$ ipython --no-banner

In [1]: import numpy as np

In [2]: np.set_printoptions(precision=3, suppress=True, linewidth=120)

In [3]: def rd(a):
   ...:     return np.round(a, 3) + 0
   ...: 

In [4]: F = np.load("a.npy")

In [5]: print(F)
[[1.    0.7   0.49  0.343 0.24  0.168 0.118 0.082 0.058 0.04  0.028 0.02  0.014 0.01  0.007 0.005]
 [0.7   1.    0.7   0.49  0.343 0.24  0.168 0.118 0.082 0.058 0.04  0.028 0.02  0.014 0.01  0.007]
 [0.49  0.7   1.    0.7   0.49  0.343 0.24  0.168 0.118 0.082 0.058 0.04  0.028 0.02  0.014 0.01 ]
 [0.343 0.49  0.7   1.    0.7   0.49  0.343 0.24  0.168 0.118 0.082 0.058 0.04  0.028 0.02  0.014]
 [0.24  0.343 0.49  0.7   1.    0.7   0.49  0.343 0.24  0.168 0.118 0.082 0.058 0.04  0.028 0.02 ]
 [0.168 0.24  0.343 0.49  0.7   1.    0.7   0.49  0.343 0.24  0.168 0.118 0.082 0.058 0.04  0.028]
 [0.118 0.168 0.24  0.343 0.49  0.7   1.    0.7   0.49  0.343 0.24  0.168 0.118 0.082 0.058 0.04 ]
 [0.082 0.118 0.168 0.24  0.343 0.49  0.7   1.    0.7   0.49  0.343 0.24  0.168 0.118 0.082 0.058]
 [0.058 0.082 0.118 0.168 0.24  0.343 0.49  0.7   1.    0.7   0.49  0.343 0.24  0.168 0.118 0.082]
 [0.04  0.058 0.082 0.118 0.168 0.24  0.343 0.49  0.7   1.    0.7   0.49  0.343 0.24  0.168 0.118]
 [0.028 0.04  0.058 0.082 0.118 0.168 0.24  0.343 0.49  0.7   1.    0.7   0.49  0.343 0.24  0.168]
 [0.02  0.028 0.04  0.058 0.082 0.118 0.168 0.24  0.343 0.49  0.7   1.    0.7   0.49  0.343 0.24 ]
 [0.014 0.02  0.028 0.04  0.058 0.082 0.118 0.168 0.24  0.343 0.49  0.7   1.    0.7   0.49  0.343]
 [0.01  0.014 0.02  0.028 0.04  0.058 0.082 0.118 0.168 0.24  0.343 0.49  0.7   1.    0.7   0.49 ]
 [0.007 0.01  0.014 0.02  0.028 0.04  0.058 0.082 0.118 0.168 0.24  0.343 0.49  0.7   1.    0.7  ]
 [0.005 0.007 0.01  0.014 0.02  0.028 0.04  0.058 0.082 0.118 0.168 0.24  0.343 0.49  0.7   1.   ]]

In [6]: x = np.array([-3, -5, 4, 8, 3, 7, -1, -4, 3, 4, 0, -5, 6, -7, -6, -7])

In [7]: print((F @ x).argmax())
3

In [8]: print(np.linalg.norm(F @ x) <= np.linalg.norm(F, 2) * np.linalg.norm(x) + 1e-9)
True

In [9]: print(np.sign((F @ x).round(6)))
[-1.  1.  1.  1.  1.  1.  1.  1.  1.  1. -1. -1. -1. -1. -1. -1.]

In [10]: print(rd(F @ np.ones(16)))
[3.323 4.018 4.501 4.834 5.06  5.208 5.298 5.34  5.34  5.298 5.208 5.06  4.834 4.501 4.018 3.323]

In [11]: B = np.linalg.inv(F)

In [12]: print(rd(np.linalg.cond(F)))
27.117

In [13]: O, r_ = np.linalg.qr(F)

In [14]: print(O.shape, r_.shape)
(16, 16) (16, 16)

In [15]: x = np.array([0, -2, 2, 3, 3, -2, 2, 3, 0, -1, -3, 2, -3, 3, -1, 0])

In [16]: target = F @ x

In [17]: coef, lr = np.zeros(16), 1 / np.linalg.norm(F, 2) ** 2

In [18]: for i in range(30):
    ...:     coef -= lr * F.T @ (F @ coef - target)
    ...:     if i % 10 == 0: print(i, round(np.linalg.norm(F @ coef - target), 3))
    ...: 
0 5.845
10 2.668
20 2.165

In [19]: print(rd(np.linalg.cond(F)))
27.117

In [20]: x = np.ones(16)

In [21]: for _ in range(4):
    ...:     x = F @ x
    ...:     x /= np.linalg.norm(x)
    ...:     print(round(x @ F @ x, 3))
    ...: 
4.828
4.848
4.852
4.853

In [22]: print(rd(x))
[0.142 0.181 0.216 0.246 0.27  0.288 0.3   0.306 0.306 0.3   0.288 0.27  0.246 0.216 0.181 0.142]

In [23]: print(rd(np.linalg.eigvalsh(F)[-1]))
4.853

In [24]: data = np.array([[9, -6, -4, 0, -8, 6, -9, 7, 9, 4, 8],
    ...:     [-9, -9, 8, -3, 2, -2, 8, 5, -6, 1, 2],
    ...:     [2, -4, -2, 7, 7, -3, 7, -3, -7, -1, -5],
    ...:     [2, -7, 2, 9, 4, -1, -9, 3, 4, -5, 3],
    ...:     [-7, 5, 9, 5, -6, -1, 6, -5, -2, 0, 5],
    ...:     [7, -4, -6, 1, 4, 5, 8, 7, 2, 6, -5],
    ...:     [6, -4, 5, 5, -4, -2, -4, 2, -7, 8, 1],
    ...:     [1, 7, 5, -8, -4, -8, -4, 1, -2, 6, -5],
    ...:     [3, -4, -9, 9, -6, -3, -6, 2, -3, 6, -7],
    ...:     [-8, 8, -6, 3, -2, -8, -4, -6, -4, -1, -4],
    ...:     [-1, -8, 2, -5, -6, 2, 7, -7, -7, -5, 1],
    ...:     [-4, 0, 8, -1, -7, -5, 5, -8, 8, -2, 0],
    ...:     [3, 1, -5, 8, 1, 3, -9, 8, -1, -7, -2],
    ...:     [3, 0, -1, -1, -1, 4, 5, -2, 7, -1, -2],
    ...:     [-4, 8, -3, 8, -2, -8, 1, 2, 7, 1, 3]])

In [25]: print(data)
[[ 9 -6 -4  0 -8  6 -9  7  9  4  8]
 [-9 -9  8 -3  2 -2  8  5 -6  1  2]
 [ 2 -4 -2  7  7 -3  7 -3 -7 -1 -5]
 [ 2 -7  2  9  4 -1 -9  3  4 -5  3]
 [-7  5  9  5 -6 -1  6 -5 -2  0  5]
 [ 7 -4 -6  1  4  5  8  7  2  6 -5]
 [ 6 -4  5  5 -4 -2 -4  2 -7  8  1]
 [ 1  7  5 -8 -4 -8 -4  1 -2  6 -5]
 [ 3 -4 -9  9 -6 -3 -6  2 -3  6 -7]
 [-8  8 -6  3 -2 -8 -4 -6 -4 -1 -4]
 [-1 -8  2 -5 -6  2  7 -7 -7 -5  1]
 [-4  0  8 -1 -7 -5  5 -8  8 -2  0]
 [ 3  1 -5  8  1  3 -9  8 -1 -7 -2]
 [ 3  0 -1 -1 -1  4  5 -2  7 -1 -2]
 [-4  8 -3  8 -2 -8  1  2  7  1  3]]

In [26]: O, V = np.linalg.qr(data[:, :7])[0], np.linalg.qr(data[:, 7:])[0]

In [27]: sv = np.linalg.svd(O.T @ V, compute_uv=False)

In [28]: print(rd(np.degrees(np.arccos(sv.clip(0, 1)))))
[32.804 40.685 56.237 66.933]

In [29]: print(rd(sv))
[0.841 0.758 0.556 0.392]

In [30]: B = np.c_[data[:, :4] @ np.array([[1, 0, 2, -2], [0, 2, 2, 1], [-2, 2, 0, 0], [2, 1, -2, -1]]), np.array([-1, 0, 1, 0, 0, 2, 0, -1, 0, 0, -2, 1, 0, 1, 1])]

In [31]: print(B)
[[ 17 -20   6 -24  -1]
 [-31  -5 -30  12   0]
 [ 20  -5 -18 -15   1]
 [ 16  -1 -28 -20   0]
 [-15  33 -14  14   0]
 [ 21 -19   4 -19   2]
 [  6   7  -6 -21   0]
 [-25  16  32  13  -1]
 [ 39 -17 -20 -19   0]
 [ 10   7  -6  21   0]
 [-15 -17  -8  -1  -2]
 [-22  15  -6   9   1]
 [ 29   0  -8 -13   0]
 [  3  -3   8  -5   1]
 [ 18  18  -8   8   1]]

In [32]: print(np.linalg.matrix_rank(np.c_[data, B]))
12

In [33]: print(rd(np.linalg.norm(B - data @ np.linalg.lstsq(data, B)[0], axis=0)))
[0.    0.    0.    0.    1.008]

In [34]: print(rd(np.linalg.norm(np.linalg.qr(data)[0].T @ B, axis=0) ** 2 / ((B ** 2).sum(axis=0) + 1e-12)))
[1.    1.    1.    1.    0.927]

In [35]: print(np.linalg.matrix_rank(B))
5

In [36]: feats = np.loadtxt("mat.csv", delimiter=",")

In [37]: print(rd(feats))
[[ 0.377  2.038 -2.041  0.264  2.534  2.889  3.086  1.678 -3.356  2.283  0.08  -0.089 -1.254]
 [ 2.002 -0.302 -1.809 -1.002  0.414 -1.145 -0.915  2.458 -2.155 -0.997  1.498 -2.48  -2.017]
 [ 0.946 -0.484 -0.81  -0.897 -1.337  0.24   0.666  0.27  -0.268  2.773  1.799  1.427  2.97 ]
 [ 0.147 -0.527  1.49   3.686  1.074 -3.15   0.934 -2.095 -1.98   1.335  0.747  1.73   0.807]
 [ 0.252 -3.269 -1.162  2.892  1.345  2.709 -1.891 -1.364 -2.065 -0.541  0.091  0.343  1.386]
 [ 0.717  1.517  0.794  0.381 -0.015 -0.69  -0.769 -1.475 -0.172 -1.66  -2.595 -1.647  5.232]
 [-2.484  0.918 -0.576  1.784 -4.231 -2.114 -0.172  1.277 -0.863  0.729 -1.954 -3.287 -1.009]
 [ 1.347 -1.522 -4.46   0.678  0.261 -2.346 -2.458 -0.545  2.835  1.472 -0.902 -1.663 -1.659]
 [ 0.924 -1.343 -1.17  -3.136  0.323 -0.237  2.274 -0.433 -3.134 -1.528 -0.896  1.421 -0.744]
 [-1.009 -5.208  2.924  0.55   2.138 -1.131  1.197  3.123  1.318 -1.768 -3.603 -1.611  1.66 ]]

In [38]: w1 = np.array([[3, 3, 0],
    ...:     [0, 2, 1],
    ...:     [1, 3, 3],
    ...:     [2, 1, 0],
    ...:     [2, 2, 3],
    ...:     [2, 3, 0],
    ...:     [1, 2, 0],
    ...:     [0, 1, 0],
    ...:     [2, 2, 3],
    ...:     [2, 1, 2],
    ...:     [1, 0, 1],
    ...:     [2, 2, 0],
    ...:     [1, 2, 3]])

In [39]: coef = np.array([-1, 1, -3])

In [40]: hid = np.maximum(feats @ w1 + coef, 0)

In [41]: print(np.linalg.matrix_rank(hid))
3

In [42]: Z = np.array([[0, -1], [3, -3], [1, -3]])

In [43]: print(rd(hid @ Z))
[[ 44.454 -53.505]
 [  0.      0.   ]
 [ 36.199 -57.593]
 [ 14.451 -31.383]
 [  0.     -7.544]
 [ 37.126 -57.367]
 [  0.      0.   ]
 [  0.      0.   ]
 [  0.      0.   ]
 [ 21.504 -39.048]]

In [44]: print(w1 @ Z)
[[  9 -12]
 [  7  -9]
 [ 12 -19]
 [  3  -5]
 [  9 -17]
 [  9 -11]
 [  6  -7]
 [  3  -3]
 [  9 -17]
 [  5 -11]
 [  1  -4]
 [  6  -8]
 [  9 -16]]

In [45]: print(rd(np.linalg.norm(feats, 2)))
10.0

In [46]: print(rd(np.linalg.norm(feats, axis=0)))
[3.937 7.059 6.515 6.145 5.83  6.226 5.34  5.406 6.673 5.185 5.586 5.675 7.176]

In [47]: print(rd(np.linalg.norm(feats, 1)), rd(np.linalg.norm(feats, np.inf)))
18.738 27.241

In [48]: print(rd(np.linalg.norm(feats) ** 2 / np.linalg.norm(feats, 2) ** 2))
4.623

In [49]: print(rd(np.linalg.norm(feats[2], 1)), rd(np.linalg.norm(feats[2], np.inf)))
14.886 2.97

In [50]: print(np.linalg.norm(feats, axis=1).argmax())
9

In [51]: print(rd(np.linalg.norm(feats, axis=1)))
[7.328 5.902 5.177 6.508 6.453 6.815 7.175 7.275 5.909 8.788]

In [52]: rng = np.random.default_rng(90834)

In [53]: B = feats + rng.integers(-2, 3, (10, 1)) @ rng.integers(-2, 3, (1, 13))

In [54]: print(rd(B))
[[ 1.377  3.038 -0.041 -0.736  1.534  1.889  1.086  2.678 -3.356  1.283 -1.92  -0.089 -0.254]
 [ 4.002  1.698  2.191 -3.002 -1.586 -3.145 -4.915  4.458 -2.155 -2.997 -2.502 -2.48  -0.017]
 [ 0.946 -0.484 -0.81  -0.897 -1.337  0.24   0.666  0.27  -0.268  2.773  1.799  1.427  2.97 ]
 [ 1.147  0.473  3.49   2.686  0.074 -4.15  -1.066 -1.095 -1.98   0.335 -1.253  1.73   1.807]
 [-0.748 -4.269 -3.162  3.892  2.345  3.709  0.109 -2.364 -2.065  0.459  2.091  0.343  0.386]
 [ 0.717  1.517  0.794  0.381 -0.015 -0.69  -0.769 -1.475 -0.172 -1.66  -2.595 -1.647  5.232]
 [-4.484 -1.082 -4.576  3.784 -2.231 -0.114  3.828 -0.723 -0.863  2.729  2.046 -3.287 -3.009]
 [ 1.347 -1.522 -4.46   0.678  0.261 -2.346 -2.458 -0.545  2.835  1.472 -0.902 -1.663 -1.659]
 [ 1.924 -0.343  0.83  -4.136 -0.677 -1.237  0.274  0.567 -3.134 -2.528 -2.896  1.421  0.256]
 [-2.009 -6.208  0.924  1.55   3.138 -0.131  3.197  2.123  1.318 -0.768 -1.603 -1.611  0.66 ]]

In [55]: print(np.linalg.matrix_rank(B - feats, tol=1e-8))
1

In [56]: G = feats.T @ feats

In [57]: print(np.linalg.matrix_rank(G))
10

In [58]: print(rd(np.linalg.svd(feats, compute_uv=False) ** 2))
[100.     81.     65.61   53.144  43.047  34.868  28.243  22.877  18.53   15.009]

In [59]: print(np.allclose(G, G.T))
True

In [60]: x = np.array([4, 4, 3, 2, 8, 1, 3, 3, 1, 8, 6, 5, 6])

In [61]: print(rd(feats @ np.eye(13)[8]))
[-3.356 -2.155 -0.268 -1.98  -2.065 -0.172 -0.863  2.835 -3.134  1.318]

In [62]: J = np.loadtxt("block16.csv", delimiter=",")

In [63]: print(J)
[[ -1.872   2.438   0.959   1.142  -5.04   -0.09   -0.277   2.083  -4.604  -2.675   1.855]
 [ -0.744   2.73   -0.916   2.364  -5.509  -1.505   2.111   2.123  -5.979  -1.303   1.747]
 [ -1.842  -3.483   1.919   2.968  -2.277   2.113  -5.171   1.813   7.479  -3.01   -2.723]
 [  0.349  -2.824  -1.865   5.686  -1.709  -0.583  -1.054   1.804   5.963  -0.907  -4.083]
 [  0.565   0.638  -0.232  -0.392  -1.592  -0.321   1.078  -0.012  -1.047   0.486   0.936]
 [ -0.583  -0.589  -4.672   7.546   2.157  -2.813   1.229   2.048  -0.096  -1.033  -5.013]
 [  0.502   1.876  -1.635   1.358  -2.685  -1.758   2.782   0.936  -3.764   0.496   0.904]
 [  0.326   4.661  -4.674  -0.113   9.372  -3.653   5.377  -1.647 -11.406   1.809  -0.125]
 [ -0.458   3.709  -2.574   2.816  -2.101  -2.609   3.748   1.625  -7.693  -0.568   0.852]
 [ -1.184   4.501  -3.881   2.442   5.399  -3.283   4.01    0.154 -10.455  -0.306  -0.822]
 [  0.41   -1.038  -1.668   1.215   4.811  -0.869   0.382  -0.76    1.362   0.769  -2.551]
 [ -0.968  -6.522   4.512  -0.087  -1.765   4.544  -7.777   0.022  14.327  -2.156  -2.48 ]
 [ -1.491   1.143  -0.911   1.985   1.989  -0.857  -0.082   0.808  -2.995  -1.471  -1.11 ]
 [  0.512   5.052  -4.232   3.254  -2.249  -4.21    6.318   1.878 -11.138   0.367   1.249]
 [  3.469  -0.088  -4.436   2.017   1.222  -2.979   4.803  -0.222   0.294   3.632  -1.541]
 [ -3.421  -1.116   5.817  -3.722   0.065   4.162  -6.566  -0.521   2.434  -3.601   1.415]
 [ -0.268  -1.694   4.998  -2.035  -9.676   3.119  -3.371   1.188   5.365  -1.504   2.932]
 [ -2.012   3.211   0.998  -0.985  -1.542  -0.199   0.387   0.629  -6.781  -2.079   2.397]
 [ -1.214   4.827  -2.374   2.672  -4.034  -2.569   3.789   2.468 -10.237  -1.347   1.844]
 [  3.212   0.041  -6.003   2.983   5.967  -3.73    4.988  -1.008  -0.988   3.837  -3.294]
 [  0.661  -0.983   3.024  -2.751  -5.426   1.8    -1.145   0.158   2.826   0.237   2.531]
 [ -0.281   4.936  -2.699   1.37   -0.972  -2.765   4.55    0.995 -10.564   0.045   2.094]
 [ -1.225   0.444  -1.264   0.528   6.717  -0.426  -0.581  -0.809  -2.013  -0.737  -1.918]
 [ -1.61    1.578  -2.363   3.347   4.873  -1.456   0.492   0.632  -4.55   -1.588  -2.218]
 [ -1.61    1.285   0.774  -0.562   1.79    0.315  -0.911  -0.083  -3.273  -1.497   0.313]
 [ -2.17   -0.876   0.515   0.646   4.776   0.844  -2.876  -0.299   0.804  -1.891  -1.787]]

In [64]: G = np.cov(J, rowvar=False)

In [65]: print(rd(J.std(axis=0)))
[1.505 2.844 3.066 2.391 4.426 2.357 3.621 1.112 6.266 1.753 2.211]

In [66]: print(np.argsort(-J.std(axis=0).round(6), kind="stable"))
[ 8  4  6  2  1  3  5 10  9  0  7]

In [67]: print(rd(np.linalg.eigvalsh(G)[::-1]))
[71.523 26.191 12.665  6.238  0.014  0.011  0.009  0.008  0.006  0.004  0.003]
